$ python3 -q
>>> import numpy as np
>>> np.set_printoptions(suppress=True, linewidth=160)
>>> rnd = lambda a: np.round(a, 2) + 0
>>> rng = np.random.default_rng(8158)
>>> feats = rng.normal(size=(13, 3)) + 5 * np.array([0, 2, 0])
>>> rnd(feats)
array([[-0.84,  9.85, -0.83],
       [-1.58,  9.77, -1.05],
       [ 1.23, 11.34, -0.5 ],
       [ 0.14,  8.95,  1.23],
       [ 0.34, 11.22, -0.44],
       [-0.56,  9.83, -0.32],
       [ 1.14,  9.67, -1.49],
       [-0.14, 11.63, -0.35],
       [-0.2 , 10.71, -0.72],
       [ 2.3 ,  9.31, -0.01],
       [ 1.23, 10.87, -1.14],
       [ 1.1 , 10.97,  1.4 ],
       [ 1.41, 11.25,  1.39]])
>>> # column 1 is much longer than the rest
>>> r0 = np.array([5, 9, 0])
>>> rnd(np.polyval(r0, feats[5]))
array([ -3.47, 571.09,  -2.35])
>>> J = np.loadtxt("test2.csv", delimiter=",")
>>> J
array([[-1.3 , -0.7 , -2.14],
       [-0.3 , -1.8 , -5.39],
       [ 0.3 ,  0.6 ,  1.76],
       [-1.1 ,  0.2 ,  0.6 ],
       [-2.5 ,  0.8 ,  2.43],
       [ 2.3 ,  0.7 ,  2.11],
       [-0.9 , -1.3 , -3.91],
       [ 1.2 , -1.1 , -3.28],
       [ 0.5 , -0.9 , -2.66],
       [-0.1 , -0.9 , -2.71]])
>>> proj = feats @ np.linalg.solve(feats.T @ feats, feats.T)
>>> rnd(proj @ feats[:, 1])
array([ 9.85,  9.77, 11.34,  8.95, 11.22,  9.83,  9.67, 11.63, 10.71,  9.31, 10.87, 10.97, 11.25])
>>> rnd(np.trace(proj))
np.float64(3.0)
>>> np.linalg.matrix_rank(np.eye(13) - proj)
np.int64(10)
>>> rnd(np.diag(proj))
array([0.19, 0.36, 0.15, 0.27, 0.09, 0.14, 0.32, 0.12, 0.12, 0.33, 0.25, 0.32, 0.33])
>>> E = np.load("mat.npy")
>>> E
array([[ 1,  1,  1,  1,  1,  1,  1,  1],
       [ 1, -1, -1,  1,  1, -1, -1,  1],
       [ 1,  1,  1,  1, -1, -1, -1, -1]])
>>> rnd(np.linalg.norm(E[0], 1)), rnd(np.linalg.norm(E[0], np.inf))
(np.float64(8.0), np.float64(1.0))
>>> print(rnd(np.linalg.norm(E[0] - E[2])))
4.0
>>> rnd(np.linalg.norm(E) ** 2 / np.linalg.norm(E, 2) ** 2)
np.float64(3.0)
>>> np.linalg.norm(E, axis=1).argmax()
np.int64(0)
>>> E[0] @ E[2]
np.int64(0)
>>> rnd(np.linalg.norm(E, "nuc"))
np.float64(8.49)
>>> rnd(np.linalg.norm(E, axis=0))
array([1.73, 1.73, 1.73, 1.73, 1.73, 1.73, 1.73, 1.73])
>>> w1 = np.array([[5, 3], [3, 4], [5, 4], [5, 3], [3, 1], [2, 2], [3, 0], [4, 0]])
>>> b = np.array([0, 4])
>>> act = np.maximum(E @ w1 + b, 0)
>>> np.linalg.matrix_rank(act)
np.int64(2)
>>> (act > 0).astype(int)
array([[1, 1],
       [1, 1],
       [1, 1]])
>>> Z = np.array([[0, 1, 4], [1, 0, 5]])
>>> (act @ Z).round(6).argmax(axis=1)
array([2, 2, 2])
>>> act @ Z
array([[ 21,  30, 225],
       [  1,   4,  21],
       [ 15,   6,  99]])
>>> m1 = np.load("x.npy")
>>> m1
array([[ 1.5 ,  1.79, -0.14],
       [ 1.5 ,  1.47, -0.13],
       [ 2.06,  1.34,  0.27],
       [ 1.14,  0.79, -0.02],
       [ 1.36,  1.82, -0.36],
       [ 0.69,  0.87,  0.21],
       [-0.99, -1.48, -0.09],
       [ 0.36,  0.01,  0.14],
       [-0.54, -0.81,  0.07],
       [-0.49,  0.01, -0.17],
       [-0.72, -0.79,  0.17],
       [ 2.17,  2.45, -0.22],
       [-0.69, -0.42,  0.4 ],
       [-0.63, -0.26,  0.07],
       [-0.71, -0.97,  0.2 ],
       [-0.86, -1.67,  0.41],
       [ 1.86,  1.97, -0.13],
       [-0.18, -0.19,  0.29],
       [ 0.14,  0.63,  0.08],
       [ 0.71,  0.17, -0.22],
       [-0.03, -0.36,  0.12],
       [ 1.34,  0.61, -0.11],
       [ 0.95,  0.11,  0.09],
       [ 0.98,  0.79,  0.18],
       [-1.97, -1.69,  0.46],
       [ 0.61, -0.34, -0.13]])
>>> A2 = m1 / np.linalg.norm(m1, axis=1, keepdims=True)
>>> cov = A2 @ A2.T
>>> print(rnd(np.degrees(np.arccos(np.clip(cov[14, 13], -1, 1)))))
31.29
